In [1]: import numpy as np

In [2]: import numpy.linalg as la

In [3]: np.set_printoptions(precision=1, suppress=True, linewidth=200)

In [4]: J = np.load("x.npy")

In [5]: J.round(1) + 0
Out[5]: 
array([[ 4.7,  1.3,  2.8,  8.3],
       [ 5.9,  7.8,  0.8,  2. ],
       [-3.3, -8.4,  1.2,  4.2],
       [-0.4,  5.4, -2.5, -8. ],
       [ 3.9, -0.3,  2.9,  8.7],
       [-3.9,  0.4, -2.9, -8.7],
       [-3.6,  1. , -2.9, -8.8],
       [-6.1, -5.5, -1.9, -5.4],
       [ 1.1, -4.6,  2.7,  8.4],
       [-5.8, -8. , -0.7, -1.4],
       [ 0.2, -5.6,  2.5,  7.9],
       [ 6.1,  5.5,  1.9,  5.4],
       [-5.8, -4.4, -2.2, -6.5],
       [ 5.3,  8.5,  0.1, -0.1],
       [-4.1,  0. , -2.9, -8.6],
       [ 3.4, -1.3,  2.9,  8.9],
       [-5.7, -8.1, -0.6, -1.2],
       [ 3.8,  8.5, -1. , -3.5],
       [-2.5,  2.7, -2.9, -8.8],
       [-3.9, -8.6,  0.9,  3.2],
       [-4.9, -1.7, -2.7, -8.1],
       [-2.6,  2.5, -2.9, -8.9],
       [ 1.7, -3.8,  2.8,  8.7],
       [-0.8, -6.6,  2.2,  7.1],
       [ 2.9,  8.2, -1.4, -4.8],
       [ 5.3,  2.6,  2.6,  7.7],
       [ 2.4,  7.9, -1.6, -5.4],
       [ 4.5,  8.7, -0.5, -2.2],
       [ 3.6, -1. ,  2.9,  8.8]])

In [6]: Y = J / la.norm(J, axis=1, keepdims=True)

In [7]: cov = Y @ Y.T

In [8]: (cov - 2 * np.eye(29)).round(6).argmax(axis=1)
Out[8]: array([25, 13, 19, 18, 28, 14,  5, 12, 22, 16,  8, 25,  7, 27,  5, 28,  9, 27, 21,  2, 14, 18,  8, 10, 26,  0, 24, 17, 15])

In [9]: la.norm(Y, axis=1)
Out[9]: array([1., 1., 1., 1., 1., 1., 1., 1., 1., 1., 1., 1., 1., 1., 1., 1., 1., 1., 1., 1., 1., 1., 1., 1., 1., 1., 1., 1., 1.])

In [10]: round(float(np.degrees(np.arccos(np.clip(cov[25, 5], -1, 1)))), 1)
Out[10]: 160.0

In [11]: mat = np.load("test7.npy")

In [12]: mat
Out[12]: 
array([[ 0,  0, -1, -2, -2,  2],
       [ 0,  0, -2,  1, -1, -1],
       [ 0,  0,  0, -2,  1, -2],
       [ 0,  0,  0,  0, -2,  1],
       [ 0,  0,  0,  0,  0, -1],
       [ 0,  0,  0,  0,  0,  0]])

In [13]: print(np.round(mat @ la.pinv(mat) @ mat, 1) + 0)
[[ 0.  0. -1. -2. -2.  2.]
 [ 0.  0. -2.  1. -1. -1.]
 [ 0.  0.  0. -2.  1. -2.]
 [ 0.  0.  0.  0. -2.  1.]
 [ 0.  0.  0.  0.  0. -1.]
 [ 0.  0.  0.  0.  0.  0.]]

In [14]: np.unique(mat.round(6), axis=0).shape
Out[14]: (6, 6)

In [15]: round(float(np.trace(la.pinv(mat) @ mat)), 1)
Out[15]: 4.0

In [16]: np.allclose(mat[:-1].T @ la.lstsq(mat[:-1].T, mat[-1])[0], mat[-1])
Out[16]: True

In [17]: r = la.matrix_rank(mat)

In [18]: r
Out[18]: np.int64(4)

In [19]: N = la.svd(mat)[2][r:].T

In [20]: np.round(mat @ N, 1) + 0
Out[20]: 
array([[0., 0.],
       [0., 0.],
       [0., 0.],
       [0., 0.],
       [0., 0.],
       [0., 0.]])

In [21]: np.round(N @ N.T, 1) + 0
Out[21]: 
array([[1., 0., 0., 0., 0., 0.],
       [0., 1., 0., 0., 0., 0.],
       [0., 0., 0., 0., 0., 0.],
       [0., 0., 0., 0., 0., 0.],
       [0., 0., 0., 0., 0., 0.],
       [0., 0., 0., 0., 0., 0.]])

In [22]: np.allclose(mat @ N, 0)
Out[22]: True

In [23]: print(la.matrix_rank(mat.T @ mat), la.matrix_rank(mat @ mat.T))
4 4

In [24]: W0 = np.array([[0, 0, 1, 0, 0, 0, 0],
    ...:     [0, 1, 0, 0, 0, 0, 0],
    ...:     [0, 0, 0, 0, 1, 0, 0],
    ...:     [0, 0, 0, 1, 0, 0, 0],
    ...:     [1, 0, 0, 0, 0, 0, 0],
    ...:     [0, 0, 0, 0, 0, 1, 0],
    ...:     [0, 0, 0, 0, 0, 0, 1]])

In [25]: Q, vecs = la.qr(W0[:, :5])[0], la.qr(W0[:, 5:])[0]

In [26]: sig = la.svd(Q.T @ vecs, compute_uv=False)

In [27]: print((sig > 0.9).sum())
0

In [28]: sig
Out[28]: array([0., 0.])

In [29]: round(float(la.norm(Q @ Q.T - vecs @ vecs.T, 2)), 1)
Out[29]: 1.0

In [30]: rng = np.random.default_rng(4654)

In [31]: z = rng.permutation(7)

In [32]: Y = W0[:, z] * rng.choice([-1, 1], 7)

In [33]: print(Y)
[[ 0  0  0  0  0  0 -1]
 [ 0  0  1  0  0  0  0]
 [-1  0  0  0  0  0  0]
 [ 0  0  0  1  0  0  0]
 [ 0  0  0  0  0  1  0]
 [ 0  0  0  0  1  0  0]
 [ 0  1  0  0  0  0  0]]

In [34]: Uu, _, vt = la.svd(W0.T @ Y)

In [35]: Uu @ vt
Out[35]: 
array([[ 0.,  0.,  0.,  0.,  0.,  1.,  0.],
       [ 0.,  0.,  1.,  0.,  0.,  0.,  0.],
       [ 0.,  0.,  0.,  0.,  0.,  0., -1.],
       [ 0.,  0.,  0.,  1.,  0.,  0.,  0.],
       [-1.,  0.,  0.,  0.,  0.,  0.,  0.],
       [ 0.,  0.,  0.,  0.,  1.,  0.,  0.],
       [ 0.,  1.,  0.,  0.,  0.,  0.,  0.]])

In [36]: z
Out[36]: array([4, 6, 1, 3, 5, 0, 2])

In [37]: (la.matrix_power((Y != 0) + (Y.T != 0) + np.eye(7), 7) > 0).astype(int)
Out[37]: 
array([[1, 1, 1, 0, 0, 0, 1],
       [1, 1, 1, 0, 0, 0, 1],
       [1, 1, 1, 0, 0, 0, 1],
       [0, 0, 0, 1, 0, 0, 0],
       [0, 0, 0, 0, 1, 1, 0],
       [0, 0, 0, 0, 1, 1, 0],
       [1, 1, 1, 0, 0, 0, 1]])

In [38]: Y @ Y
Out[38]: 
array([[ 0, -1,  0,  0,  0,  0,  0],
       [-1,  0,  0,  0,  0,  0,  0],
       [ 0,  0,  0,  0,  0,  0,  1],
       [ 0,  0,  0,  1,  0,  0,  0],
       [ 0,  0,  0,  0,  1,  0,  0],
       [ 0,  0,  0,  0,  0,  1,  0],
       [ 0,  0,  1,  0,  0,  0,  0]])

In [39]: np.round(np.sort(la.eigvals(Y).real), 1) + 0
Out[39]: array([-1., -1.,  0.,  0.,  1.,  1.,  1.])

In [40]: f, g = W0[0], W0[2]

In [41]: f @ g
Out[41]: np.int64(0)

In [42]: f @ f
Out[42]: np.int64(1)

In [43]: p = (f @ g) / (f @ f) * f

In [44]: (g - p) @ f
Out[44]: np.float64(0.0)

In [45]: la.matrix_rank(np.outer(f, g))
Out[45]: np.int64(1)

In [46]: z = rng.integers(0, 3, 7)

In [47]: X = (z[:, None] == z) * -2 + np.eye(7)

In [48]: X
Out[48]: 
array([[-1.,  0.,  0.,  0., -2., -2.,  0.],
       [ 0., -1., -2.,  0.,  0.,  0., -2.],
       [ 0., -2., -1.,  0.,  0.,  0., -2.],
       [ 0.,  0.,  0., -1.,  0.,  0.,  0.],
       [-2.,  0.,  0.,  0., -1., -2.,  0.],
       [-2.,  0.,  0.,  0., -2., -1.,  0.],
       [ 0., -2., -2.,  0.,  0.,  0., -1.]])

In [49]: w, vecs = la.eigh(X)

In [50]: la.eigvalsh(X @ X)
Out[50]: array([ 1.,  1.,  1.,  1.,  1., 25., 25.])

In [51]: print(w.sum(), np.trace(X))
-7.0 -7.0

In [52]: (w > 1e-8).sum(), (w < -1e-8).sum()
Out[52]: (np.int64(4), np.int64(3))

In [53]: w
Out[53]: array([-5., -5., -1.,  1.,  1.,  1.,  1.])

In [54]: np.round(vecs.T @ X @ vecs, 1) + 0
Out[54]: 
array([[-5.,  0.,  0.,  0.,  0.,  0.,  0.],
       [ 0., -5.,  0.,  0.,  0.,  0.,  0.],
       [ 0.,  0., -1.,  0.,  0.,  0.,  0.],
       [ 0.,  0.,  0.,  1.,  0.,  0.,  0.],
       [ 0.,  0.,  0.,  0.,  1.,  0.,  0.],
       [ 0.,  0.,  0.,  0.,  0.,  1.,  0.],
       [ 0.,  0.,  0.,  0.,  0.,  0.,  1.]])

In [55]: f = np.array([0, 0, 5, 0, 4, 0, 2])

In [56]: Y = X + np.outer(f, np.eye(7)[0])

In [57]: np.round(la.det(Y) / la.det(X), 1), np.round(1 + la.solve(X, f)[0], 1)
Out[57]: (np.float64(-0.6), np.float64(-0.6))

In [58]: Y
Out[58]: 
array([[-1.,  0.,  0.,  0., -2., -2.,  0.],
       [ 0., -1., -2.,  0.,  0.,  0., -2.],
       [ 5., -2., -1.,  0.,  0.,  0., -2.],
       [ 0.,  0.,  0., -1.,  0.,  0.,  0.],
       [ 2.,  0.,  0.,  0., -1., -2.,  0.],
       [-2.,  0.,  0.,  0., -2., -1.,  0.],
       [ 2., -2., -2.,  0.,  0.,  0., -1.]])

In [59]: x = np.array([3, 2, 2, 3, 1, 2, 0])

In [60]: rhs = X @ x

In [61]: rhs
Out[61]: array([ -9.,  -6.,  -6.,  -3., -11., -10.,  -8.])

In [62]: np.round(la.solve(X.T, X[4]), 1) + 0
Out[62]: array([0., 0., 0., 0., 1., 0., 0.])

In [63]: la.solve(X, X[:, 0])
Out[63]: array([ 1., -0., -0., -0., -0.,  0.,  0.])

In [64]: data = np.loadtxt("data.csv", delimiter=",")

In [65]: data
Out[65]: 
array([[-2., -6.,  0., -2., -1.,  2., -2.],
       [ 1., -3.,  2., -1., -1., -2.,  2.],
       [-2.,  0., -2.,  0.,  1., -1., -2.],
       [-1.,  3.,  1.,  1.,  1.,  0., -1.],
       [ 2., -6.,  1., -2.,  1., -2.,  1.],
       [-1., -6.,  0., -2., -1.,  1., -2.]])

In [66]: cov = data.T @ data

In [67]: np.diag(cov)
Out[67]: array([ 15., 126.,  10.,  14.,   6.,  14.,  18.])

In [68]: np.round(la.eigvalsh(cov)[::-1], 1) + 0
Out[68]: array([142.5,  42.7,  10.5,   4.3,   2.7,   0.3,   0. ])

In [69]: np.trace(cov), (data ** 2).sum()
Out[69]: (np.float64(203.0), np.float64(203.0))

In [70]: ang = np.radians(45)

In [71]: r_ = np.eye(7)

In [72]: r_[2, 2] = r_[5, 5] = np.cos(ang)

In [73]: r_[2, 5], r_[5, 2] = -np.sin(ang), np.sin(ang)

In [74]: r_
Out[74]: 
array([[ 1. ,  0. ,  0. ,  0. ,  0. ,  0. ,  0. ],
       [ 0. ,  1. ,  0. ,  0. ,  0. ,  0. ,  0. ],
       [ 0. ,  0. ,  0.7,  0. ,  0. , -0.7,  0. ],
       [ 0. ,  0. ,  0. ,  1. ,  0. ,  0. ,  0. ],
       [ 0. ,  0. ,  0. ,  0. ,  1. ,  0. ,  0. ],
       [ 0. ,  0. ,  0.7,  0. ,  0. ,  0.7,  0. ],
       [ 0. ,  0. ,  0. ,  0. ,  0. ,  0. ,  1. ]])

In [75]: Y = data @ r_.T

In [76]: round(la.det(r_), 1), np.round(np.trace(r_), 1)
Out[76]: (np.float64(1.0), np.float64(6.4))

In [77]: np.allclose(la.norm(data, axis=1), la.norm(Y, axis=1))
Out[77]: True

In [78]: np.abs(Y - data).max(axis=0)
Out[78]: array([0. , 0. , 1.4, 0. , 0. , 2. , 0. ])

In [79]: np.allclose(data @ data.T, Y @ Y.T)
Out[79]: True

In [80]: la.svd(data, compute_uv=False), la.svd(Y, compute_uv=False)
Out[80]: 
(array([11.9,  6.5,  3.2,  2.1,  1.6,  0.6]),
 array([11.9,  6.5,  3.2,  2.1,  1.6,  0.6]))

In [81]: np.round(la.norm(data) ** 2 / la.norm(data, 2) ** 2, 1)
Out[81]: np.float64(1.4)

In [82]: data[1] @ data[0]
Out[82]: np.float64(11.0)

In [83]: round(float(la.norm(data[1], 1)), 1), round(la.norm(data[1], np.inf), 1)
Out[83]: (12.0, np.float64(3.0))

In [84]: round(float(la.norm(data, 1)), 1), round(float(la.norm(data, np.inf)), 1)
Out[84]: (24.0, 15.0)

In [85]: print(round(la.norm(data, "nuc"), 1))
26.0

In [86]: A = np.array([[-2, -1, 4, 0, -1],
    ...:     [-1, -6, -1, 0, -2],
    ...:     [4, -1, 0, -2, -2],
    ...:     [0, 0, -2, -6, 1],
    ...:     [-1, -2, -2, 1, -4]])

In [87]: Y = np.array([[0, 0], [-3, -3]])

In [88]: Z = np.kron(Y, A)

In [89]: Z.shape
Out[89]: (10, 10)

In [90]: round(la.norm(Z, 2), 1), np.round(la.norm(Y, 2) * la.norm(A, 2), 1)
Out[90]: (np.float64(33.0), np.float64(33.0))

In [91]: Z
Out[91]: 
array([[  0,   0,   0,   0,   0,   0,   0,   0,   0,   0],
       [  0,   0,   0,   0,   0,   0,   0,   0,   0,   0],
       [  0,   0,   0,   0,   0,   0,   0,   0,   0,   0],
       [  0,   0,   0,   0,   0,   0,   0,   0,   0,   0],
       [  0,   0,   0,   0,   0,   0,   0,   0,   0,   0],
       [  6,   3, -12,   0,   3,   6,   3, -12,   0,   3],
       [  3,  18,   3,   0,   6,   3,  18,   3,   0,   6],
       [-12,   3,   0,   6,   6, -12,   3,   0,   6,   6],
       [  0,   0,   6,  18,  -3,   0,   0,   6,  18,  -3],
       [  3,   6,   6,  -3,  12,   3,   6,   6,  -3,  12]])

In [92]: round(la.eigvalsh(A).min(), 1)
Out[92]: np.float64(-7.8)

In [93]: np.all(la.eigvalsh(A) > 0)
Out[93]: np.False_

In [94]: f = np.array([3, 0, -3])

In [95]: np.correlate(A[4], A[2], "full")
Out[95]: array([  2,   6,   8,   3,   4,   2,  -9,   8, -16])

In [96]: np.cross(A[4, :3], A[2, :3])
Out[96]: array([-2, -8,  9])

In [97]: arr = np.load("run0.npy")

In [98]: arr
Out[98]: 
array([[16, 30, 19, 22],
       [14, 26, 13, 19],
       [14, 18, 11, 11],
       [16, 32, 24, 24]])

In [99]: hat = np.triu(np.array([[3, -1, -2, 1], [-3, -3, 2, 1], [1, 1, 3, 0], [2, 3, 3, 3]]), 1) + np.eye(4)

In [100]: Y = hat @ arr @ la.inv(hat)

In [101]: hat @ arr - arr @ hat
Out[101]: 
array([[-26., -14., -39., -63.],
       [ 44.,  82.,  22.,   6.],
       [  0.,  14.,  -8., -32.],
       [  0.,  16., -32., -48.]])

In [102]: np.round(np.poly(Y), 1) + 0
Out[102]: array([   1.,  -77.,    6., -504.,    0.])

In [103]: la.matrix_rank(Y)
Out[103]: np.int64(3)

In [104]: np.round(la.det(Y), 1)
Out[104]: np.float64(0.0)

In [105]: la.matrix_rank(mat, rtol=0.1)
Out[105]: np.int64(4)

In [106]: [round(float(x), 1) for x in la.svd(mat, compute_uv=False)[:3]]
Out[106]: [4.3, 3.0, 2.6]

In [107]: la.cond(arr) > 100
Out[107]: np.True_

In [108]: round(float(la.norm(arr, 2) / la.norm(arr)), 1)
Out[108]: 1.0

In [109]: z = rng.integers(0, 2, 7)

In [110]: E = (z[:, None] == z) * 4 + np.eye(7)

In [111]: E
Out[111]: 
array([[5., 0., 4., 0., 0., 4., 0.],
       [0., 5., 0., 4., 4., 0., 4.],
       [4., 0., 5., 0., 0., 4., 0.],
       [0., 4., 0., 5., 4., 0., 4.],
       [0., 4., 0., 4., 5., 0., 4.],
       [4., 0., 4., 0., 0., 5., 0.],
       [0., 4., 0., 4., 4., 0., 5.]])

In [112]: Uu, sig, vt = la.svd(E)

In [113]: np.argmax(sig[:-1] / (sig[1:] + 1e-6)) + 1
Out[113]: np.int64(2)

In [114]: sig
Out[114]: array([17., 13.,  1.,  1.,  1.,  1.,  1.])

In [115]: Y = Uu[:, :2] @ np.diag(sig[:2]) @ vt[:2]

In [116]: Y.round(1) + 0
Out[116]: 
array([[4.3, 0. , 4.3, 0. , 0. , 4.3, 0. ],
       [0. , 4.2, 0. , 4.3, 4.3, 0. , 4.3],
       [4.3, 0. , 4.3, 0. , 0. , 4.3, 0. ],
       [0. , 4.2, 0. , 4.3, 4.3, 0. , 4.3],
       [0. , 4.2, 0. , 4.3, 4.3, 0. , 4.3],
       [4.3, 0. , 4.3, 0. , 0. , 4.3, 0. ],
       [0. , 4.2, 0. , 4.3, 4.3, 0. , 4.3]])

In [117]: la.matrix_rank(E, rtol=0.05)
Out[117]: np.int64(7)

In [118]: Lm = la.cholesky(E)

In [119]: print(np.round(np.prod(np.diag(Lm)) ** 2, 1), np.round(la.det(E), 1))
221.0 221.0

In [120]: print(Lm)
[[2.2 0.  0.  0.  0.  0.  0. ]
 [0.  2.2 0.  0.  0.  0.  0. ]
 [1.8 0.  1.3 0.  0.  0.  0. ]
 [0.  1.8 0.  1.3 0.  0.  0. ]
 [0.  1.8 0.  0.6 1.2 0.  0. ]
 [1.8 0.  0.6 0.  0.  1.2 0. ]
 [0.  1.8 0.  0.6 0.4 0.  1.1]]

In [121]: la.eigvalsh(E).min() > 0
Out[121]: np.True_
